In [1]: import numpy as np

In [2]: from numpy import linalg as LA

In [3]: np.set_printoptions(precision=3, suppress=True, linewidth=200)

In [4]: rd = lambda a: np.round(a, 3) + 0

In [5]: X = np.load("w.npy")

In [6]: print(X)
[[-10.454  -1.831  -7.561]
 [ -7.169  -2.695  -7.978]
 [ -4.103   1.855   5.304]
 [  8.42   -8.383   6.442]
 [  7.356 -10.7     4.006]
 [  6.812  -7.875   4.365]
 [ -7.453  -1.906  -8.552]
 [ -4.14   -0.566   6.079]
 [-10.417  -0.399  -7.166]
 [ -9.017  -0.605  -9.119]
 [  7.831 -11.228   4.66 ]
 [  6.39   -9.455   4.193]
 [ -4.686   0.848   7.711]
 [  6.981  -9.264   4.652]
 [ -8.308  -0.823  -8.572]
 [ -8.065  -1.709  -6.272]
 [ -4.277   0.139   6.702]
 [  7.004  -6.388   4.35 ]
 [  5.796 -11.065   5.608]
 [-10.314  -2.158  -7.4  ]
 [  7.592  -9.165   4.807]
 [ -3.473   0.246   6.289]
 [ -4.66   -0.442   6.744]
 [  7.288  -9.088   4.933]]

In [7]: cen = X - X.mean(axis=0)

In [8]: evecs = LA.svd(cen)[2][:1]

In [9]: B = cen - cen @ evecs.T @ evecs

In [10]: rd(np.cov(cen @ evecs.T, rowvar=False))
Out[10]: np.float64(93.294)

In [11]: print(rd(LA.norm(B) / LA.norm(cen)))
0.444

In [12]: print(rd((cen @ evecs.T).std(axis=0)))
[9.456]

In [13]: x0 = np.array([2, 5, 4])

In [14]: target = X @ x0

In [15]: rd(LA.lstsq(X, target)[0])
Out[15]: array([2., 5., 4.])

In [16]: rng = np.random.default_rng(7452)

In [17]: target = target + 0.3 * rng.normal(size=24)

In [18]: rd(target)
Out[18]: 
array([-60.891, -59.569,  22.317,   0.118, -22.616,  -8.129, -58.676,  13.305, -51.509, -57.65 , -21.619, -17.515,  25.608, -13.94 , -55.529, -49.985,  18.478,  -0.548, -21.137, -60.883, -11.217,
        19.385,  15.179, -11.694])

In [19]: coef, *_ = LA.lstsq(X, target)

In [20]: rd(coef)
Out[20]: array([2.019, 5.011, 3.991])

In [21]: rd(X.T @ (target - X @ coef))
Out[21]: array([0., 0., 0.])

In [22]: basis = X[[0, 9]].astype(float)

In [23]: for _ in range(5):
    ...:     idx = LA.norm(X[:, None] - basis, axis=-1).argmin(axis=1)
    ...:     basis = np.array([X[idx == j].mean(axis=0) for j in range(2)])
    ...: 

In [24]: idx
Out[24]: array([1, 1, 0, 0, 0, 0, 1, 0, 1, 1, 0, 0, 0, 0, 1, 1, 0, 0, 0, 1, 0, 0, 0, 0])

In [25]: rd(basis)
Out[25]: 
array([[ 2.883, -5.658,  5.428],
       [-8.9  , -1.516, -7.828]])

In [26]: data = np.array([[1.4, -2.2, -1.3], [1.0, -1.0, -0.8], [-3.8, 0.5, -0.1]])

In [27]: data[1] = data[2] + 0.02 * rng.normal(size=3)

In [28]: rd(data)
Out[28]: 
array([[ 1.4  , -2.2  , -1.3  ],
       [-3.741,  0.478, -0.14 ],
       [-3.8  ,  0.5  , -0.1  ]])

In [29]: vals, evecs = LA.eig(data)

In [30]: rd(np.sort(LA.eigvals(data.T)))
Out[30]: array([-2.785,  0.02 ,  4.544])

In [31]: rd(np.sort(LA.eigvals(data @ data)))
Out[31]: array([ 0.   ,  7.756, 20.645])

In [32]: W = np.array([[2, 1, 0], [0, 0, 1], [2, 1, 1]])

In [33]: coef = np.array([0, -2, -3])

In [34]: H = np.maximum(data @ W + coef, 0)

In [35]: rd((H > 0).mean(axis=0))
Out[35]: array([0.333, 0.   , 0.   ])

In [36]: print((H > 0).astype(int))
[[1 0 0]
 [0 0 0]
 [0 0 0]]

In [37]: rd(H)
Out[37]: 
array([[0.2, 0. , 0. ],
       [0. , 0. , 0. ],
       [0. , 0. , 0. ]])

In [38]: basis = np.array([[2, 0, 0], [2, 0, 1], [0, 1, 0]])

In [39]: print(W @ basis)
[[6 0 1]
 [0 1 0]
 [6 1 1]]

In [40]: q, evecs = LA.qr(data[:, :2])[0], LA.qr(data[:, 2:])[0]

In [41]: s = LA.svd(q.T @ evecs, compute_uv=False)

In [42]: (s > 0.9).sum()
Out[42]: np.int64(1)

In [43]: print(rd(LA.norm(q @ q.T - evecs @ evecs.T, 2)))
1.0

In [44]: B = np.c_[X[:, :1] @ np.array([[-1]]), np.array([2, 1, 0, 0, 1, 1, 0, 0, 0, 2, 0, 0, 1, 2, 2, 2, 0, 1, 2, 1, 1, 0, 0, 1])]

In [45]: B
Out[45]: 
array([[10.454,  2.   ],
       [ 7.169,  1.   ],
       [ 4.103,  0.   ],
       [-8.42 ,  0.   ],
       [-7.356,  1.   ],
       [-6.812,  1.   ],
       [ 7.453,  0.   ],
       [ 4.14 ,  0.   ],
       [10.417,  0.   ],
       [ 9.017,  2.   ],
       [-7.831,  0.   ],
       [-6.39 ,  0.   ],
       [ 4.686,  1.   ],
       [-6.981,  2.   ],
       [ 8.308,  2.   ],
       [ 8.065,  2.   ],
       [ 4.277,  0.   ],
       [-7.004,  1.   ],
       [-5.796,  2.   ],
       [10.314,  1.   ],
       [-7.592,  1.   ],
       [ 3.473,  0.   ],
       [ 4.66 ,  0.   ],
       [-7.288,  1.   ]])

In [46]: LA.matrix_rank(np.c_[X, B])
Out[46]: np.int64(4)

In [47]: rd(LA.norm(B - X @ LA.lstsq(X, B)[0], axis=0))
Out[47]: array([0.  , 3.43])

In [48]: round(np.log10(LA.cond(data)))
Out[48]: 2

In [49]: print(np.argsort(-LA.norm(data, axis=0).round(6), kind="stable")[:3])
[0 1 2]

In [50]: [round(float(x), 3) for x in LA.svd(data, compute_uv=False)[:3]]
Out[50]: [5.674, 2.291, 0.019]

In [51]: rd(np.abs(LA.svd(data)[2][-1]))
Out[51]: array([0.098, 0.552, 0.828])

In [52]: J = np.loadtxt("run9.csv", delimiter=",")

In [53]: rd(J)
Out[53]: 
array([[-0.85 ,  0.522,  0.047, -0.054],
       [-0.34 , -0.608,  0.712,  0.091],
       [-0.382, -0.592, -0.652, -0.279],
       [-0.127, -0.086, -0.256,  0.955]])

In [54]: hat = np.triu(np.array([[6, 4, -7, 9], [-8, -3, -7, 3], [-6, -9, 1, 5], [7, 7, -9, 8]]), 1) + np.eye(4)

In [55]: B = hat @ J @ LA.inv(hat)

In [56]: rd(LA.det(B))
Out[56]: np.float64(-1.0)

In [57]: x0 = np.array([-7, 2, -4, -8])

In [58]: rd(J.T @ (J @ x0))
Out[58]: array([-7.,  2., -4., -8.])

In [59]: 4 - LA.matrix_rank(J - np.eye(4), tol=1e-8)
Out[59]: np.int64(1)

In [60]: print(rd(np.sort(np.abs(np.degrees(np.angle(LA.eigvals(J)))))))
[  0.    125.296 125.296 180.   ]

In [61]: rd(LA.inv(J))
Out[61]: 
array([[-0.85 , -0.34 , -0.382, -0.127],
       [ 0.522, -0.608, -0.592, -0.086],
       [ 0.047,  0.712, -0.652, -0.256],
       [-0.054,  0.091, -0.279,  0.955]])

In [62]: W0 = np.load("dump.npy")

In [63]: W0
Out[63]: 
array([[2., 5., 0., 0., 0., 0., 0., 0., 0.],
       [5., 2., 5., 0., 0., 0., 0., 0., 0.],
       [0., 5., 3., 5., 0., 0., 0., 0., 0.],
       [0., 0., 5., 1., 5., 0., 0., 0., 0.],
       [0., 0., 0., 5., 0., 5., 0., 0., 0.],
       [0., 0., 0., 0., 5., 0., 5., 0., 0.],
       [0., 0., 0., 0., 0., 5., 0., 5., 0.],
       [0., 0., 0., 0., 0., 0., 5., 0., 5.],
       [0., 0., 0., 0., 0., 0., 0., 5., 0.]])

In [64]: # equal to its transpose

In [65]: idx = rng.permutation(9)

In [66]: idx
Out[66]: array([1, 5, 2, 7, 6, 0, 3, 4, 8])

In [67]: B = W0[idx][:, idx]

In [68]: rd(np.sort(np.abs(LA.eigvals(B))))
Out[68]: array([ 0.971,  2.275,  4.046,  4.913,  6.596,  6.978,  8.792,  9.128, 10.888])

In [69]: np.diag(B)
Out[69]: array([2., 0., 3., 0., 0., 2., 1., 0., 0.])

In [70]: print(B)
[[2. 0. 5. 0. 0. 5. 0. 0. 0.]
 [0. 0. 0. 0. 5. 0. 0. 5. 0.]
 [5. 0. 3. 0. 0. 0. 5. 0. 0.]
 [0. 0. 0. 0. 5. 0. 0. 0. 5.]
 [0. 5. 0. 5. 0. 0. 0. 0. 0.]
 [5. 0. 0. 0. 0. 2. 0. 0. 0.]
 [0. 0. 5. 0. 0. 0. 1. 5. 0.]
 [0. 5. 0. 0. 0. 0. 5. 0. 0.]
 [0. 0. 0. 5. 0. 0. 0. 0. 0.]]

In [71]: print(np.trace(B))
8.0

In [72]: np.allclose(W0, W0.T)
Out[72]: True

In [73]: np.allclose(W0 @ W0.T, W0.T @ W0)
Out[73]: True

In [74]: np.trace(W0)
Out[74]: np.float64(8.0)

In [75]: rd(LA.matrix_power(W0, 4))
Out[75]: 
array([[1866., 2285., 2700., 1000.,  625.,    0.,    0.,    0.,    0.],
       [2285., 4566., 3825., 3125.,  750.,  625.,    0.,    0.,    0.],
       [2700., 3825., 5756., 2950., 2825.,  500.,  625.,    0.,    0.],
       [1000., 3125., 2950., 4276., 1005., 2525.,  125.,  625.,    0.],
       [ 625.,  750., 2825., 1005., 3775.,  125., 2500.,    0.,  625.],
       [   0.,  625.,  500., 2525.,  125., 3750.,    0., 2500.,    0.],
       [   0.,    0.,  625.,  125., 2500.,    0., 3750.,    0., 1875.],
       [   0.,    0.,    0.,  625.,    0., 2500.,    0., 3125.,    0.],
       [   0.,    0.,    0.,    0.,  625.,    0., 1875.,    0., 1250.]])

In [76]: rd(np.abs(LA.eigvals(W0)).max())
Out[76]: np.float64(10.888)

In [77]: rd(np.sort(np.abs(LA.eigvals(W0))))
Out[77]: array([ 0.971,  2.275,  4.046,  4.913,  6.596,  6.978,  8.792,  9.128, 10.888])

In [78]: vals, evecs = LA.eigh(W0)

In [79]: np.abs(evecs[:, -1]).round(6).argmax()
Out[79]: np.int64(2)

In [80]: rd(LA.svd(W0, compute_uv=False))
Out[80]: array([10.888,  9.128,  8.792,  6.978,  6.596,  4.913,  4.046,  2.275,  0.971])

In [81]: print(rd(evecs.T @ W0 @ evecs))
[[-9.128  0.     0.     0.     0.     0.     0.     0.     0.   ]
 [ 0.    -6.978  0.     0.     0.     0.     0.     0.     0.   ]
 [ 0.     0.    -4.913  0.     0.     0.     0.     0.     0.   ]
 [ 0.     0.     0.    -2.275  0.     0.     0.     0.     0.   ]
 [ 0.     0.     0.     0.     0.971  0.     0.     0.     0.   ]
 [ 0.     0.     0.     0.     0.     4.046  0.     0.     0.   ]
 [ 0.     0.     0.     0.     0.     0.     6.596  0.     0.   ]
 [ 0.     0.     0.     0.     0.     0.     0.     8.792  0.   ]
 [ 0.     0.     0.     0.     0.     0.     0.     0.    10.888]]

In [82]: rd(LA.eigvalsh(W0 + -3 * np.eye(9)))
Out[82]: array([-12.128,  -9.978,  -7.913,  -5.275,  -2.029,   1.046,   3.596,   5.792,   7.888])

In [83]: arr = np.array([[1, 1, -5, -4], [-4, -3, -2, 4], [1, 3, -1, 0], [0, -2, -5, -2]])

In [84]: arr
Out[84]: 
array([[ 1,  1, -5, -4],
       [-4, -3, -2,  4],
       [ 1,  3, -1,  0],
       [ 0, -2, -5, -2]])

In [85]: Uu, s, vt = LA.svd(arr, full_matrices=False)

In [86]: rd(np.sqrt((s ** 2).sum())), rd(LA.norm(arr))
Out[86]: (np.float64(11.489), np.float64(11.489))

In [87]: rd(s / s[0])
Out[87]: array([1.   , 0.848, 0.337, 0.084])

In [88]: hat = np.triu(np.array([[1, -1, 1, -3], [0, -3, 1, 1], [-3, 3, 0, -2], [-3, -3, -3, -2]]), 1) + np.eye(4)

In [89]: B = hat @ arr @ LA.inv(hat)

In [90]: print(hat @ arr - arr @ hat)
[[  5.  13.  14.  -6.]
 [  1.  -3.   1. -15.]
 [  0.   5.   6.   2.]
 [  0.   0.   2.  -8.]]

In [91]: B
Out[91]: 
array([[  6.,  19., -14., -31.],
       [ -3.,  -5.,   0.,  -2.],
       [  1.,   8.,   0.,  -1.],
       [  0.,  -2.,  -3.,  -6.]])

In [92]: LA.matrix_rank(B)
Out[92]: np.int64(4)

In [93]: rd(LA.det(B))
Out[93]: np.float64(124.0)

In [94]: x0 = np.array([0, 2, 2, 1])

In [95]: h = np.maximum(arr @ x0, 0)

In [96]: np.flatnonzero(h > 1e-9)
Out[96]: array([2])

In [97]: arr.T @ h
Out[97]: array([ 4, 12, -4,  0])

In [98]: h
Out[98]: array([0, 0, 4, 0])

In [99]: idx = rng.permutation(4)

In [100]: B = arr[:, idx] * rng.choice([-1, 1], 4)

In [101]: B
Out[101]: 
array([[-1,  4, -5,  1],
       [ 3, -4, -2, -4],
       [-3,  0, -1,  1],
       [ 2,  2, -5,  0]])

In [102]: Uu, _, vt = LA.svd(arr.T @ B)

In [103]: rd(LA.lstsq(arr, B)[0])
Out[103]: 
array([[ 0.,  0.,  0.,  1.],
       [-1.,  0.,  0.,  0.],
       [ 0.,  0.,  1.,  0.],
       [ 0., -1.,  0.,  0.]])

In [104]: idx
Out[104]: array([1, 3, 2, 0])

In [105]: E = np.load("block15.npy")

In [106]: print(E)
[[1.    0.7   0.49  0.343 0.24  0.168]
 [0.7   1.    0.7   0.49  0.343 0.24 ]
 [0.49  0.7   1.    0.7   0.49  0.343]
 [0.343 0.49  0.7   1.    0.7   0.49 ]
 [0.24  0.343 0.49  0.7   1.    0.7  ]
 [0.168 0.24  0.343 0.49  0.7   1.   ]]

In [107]: # symmetric, so the eigenvalues are real

In [108]: x0 = np.ones(6)

In [109]: for _ in range(6):
     ...:     x0 = E @ x0
     ...:     x0 /= LA.norm(x0)
     ...:     print(round(x0 @ E @ x0, 3))
     ...: 
3.416
3.417
3.417
3.417
3.417
3.417

In [110]: rd(x0)
Out[110]: array([0.343, 0.417, 0.456, 0.456, 0.417, 0.343])

In [111]: vals, evecs = LA.eigh(E)

In [112]: x0 = np.array([9, 1, 8, 8, 7, 6])

In [113]: print(rd(evecs * np.sqrt(vals) @ evecs.T))
[[0.91  0.346 0.185 0.109 0.068 0.044]
 [0.346 0.853 0.326 0.177 0.106 0.068]
 [0.185 0.326 0.844 0.322 0.177 0.109]
 [0.109 0.177 0.322 0.844 0.326 0.185]
 [0.068 0.106 0.177 0.326 0.853 0.346]
 [0.044 0.068 0.109 0.185 0.346 0.91 ]]

In [114]: rd(evecs * np.abs(vals) @ evecs.T)
Out[114]: 
array([[1.   , 0.7  , 0.49 , 0.343, 0.24 , 0.168],
       [0.7  , 1.   , 0.7  , 0.49 , 0.343, 0.24 ],
       [0.49 , 0.7  , 1.   , 0.7  , 0.49 , 0.343],
       [0.343, 0.49 , 0.7  , 1.   , 0.7  , 0.49 ],
       [0.24 , 0.343, 0.49 , 0.7  , 1.   , 0.7  ],
       [0.168, 0.24 , 0.343, 0.49 , 0.7  , 1.   ]])

In [115]: rd(x0 @ E @ x0 / (x0 @ x0)), rd(vals[0]), rd(vals[-1])
Out[115]: (np.float64(2.93), np.float64(0.188), np.float64(3.417))

In [116]: print(np.abs(E).sum(axis=1).max(), rd(np.abs(vals).max()))
3.723 3.417

In [117]: x0 @ E @ x0
Out[117]: np.float64(864.306)

In [118]: r0 = np.array([1, 3, 4, 2, -2, -3])

In [119]: B = E + np.outer(r0, np.eye(6)[1])

In [120]: LA.matrix_rank(B - E)
Out[120]: np.int64(1)

In [121]: B
Out[121]: 
array([[ 1.   ,  1.7  ,  0.49 ,  0.343,  0.24 ,  0.168],
       [ 0.7  ,  4.   ,  0.7  ,  0.49 ,  0.343,  0.24 ],
       [ 0.49 ,  4.7  ,  1.   ,  0.7  ,  0.49 ,  0.343],
       [ 0.343,  2.49 ,  0.7  ,  1.   ,  0.7  ,  0.49 ],
       [ 0.24 , -1.657,  0.49 ,  0.7  ,  1.   ,  0.7  ],
       [ 0.168, -2.76 ,  0.343,  0.49 ,  0.7  ,  1.   ]])

In [122]: M = np.array([[1, -1, -1, 1, 1, -1, -1, 1],
     ...:     [1, -1, 1, -1, 1, -1, 1, -1],
     ...:     [1, 1, 1, 1, -1, -1, -1, -1],
     ...:     [1, -1, -1, 1, -1, 1, 1, -1]])

In [123]: M
Out[123]: 
array([[ 1, -1, -1,  1,  1, -1, -1,  1],
       [ 1, -1,  1, -1,  1, -1,  1, -1],
       [ 1,  1,  1,  1, -1, -1, -1, -1],
       [ 1, -1, -1,  1, -1,  1,  1, -1]])

In [124]: B = M + rng.integers(-2, 3, (4, 3)) @ rng.integers(-2, 3, (3, 8))

In [125]: B
Out[125]: 
array([[ 3, -3, -2,  5,  6, -1, -2,  5],
       [-1, -1,  0, -1,  4, -7,  2,  5],
       [ 7,  5,  5,  5,  1,  5, -1, -3],
       [-2, -1, -2, -1, -1, -4,  2,  2]])

In [126]: rd(LA.svd(B - M, compute_uv=False))
Out[126]: array([14.639,  9.83 ,  4.482,  0.   ])

In [127]: B - M
Out[127]: 
array([[ 2, -2, -1,  4,  5,  0, -1,  4],
       [-2,  0, -1,  0,  3, -6,  1,  6],
       [ 6,  4,  4,  4,  2,  6,  0, -2],
       [-3,  0, -1, -2,  0, -5,  1,  3]])

In [128]: np.abs(B - M).sum(axis=1)
Out[128]: array([19, 19, 28, 15])
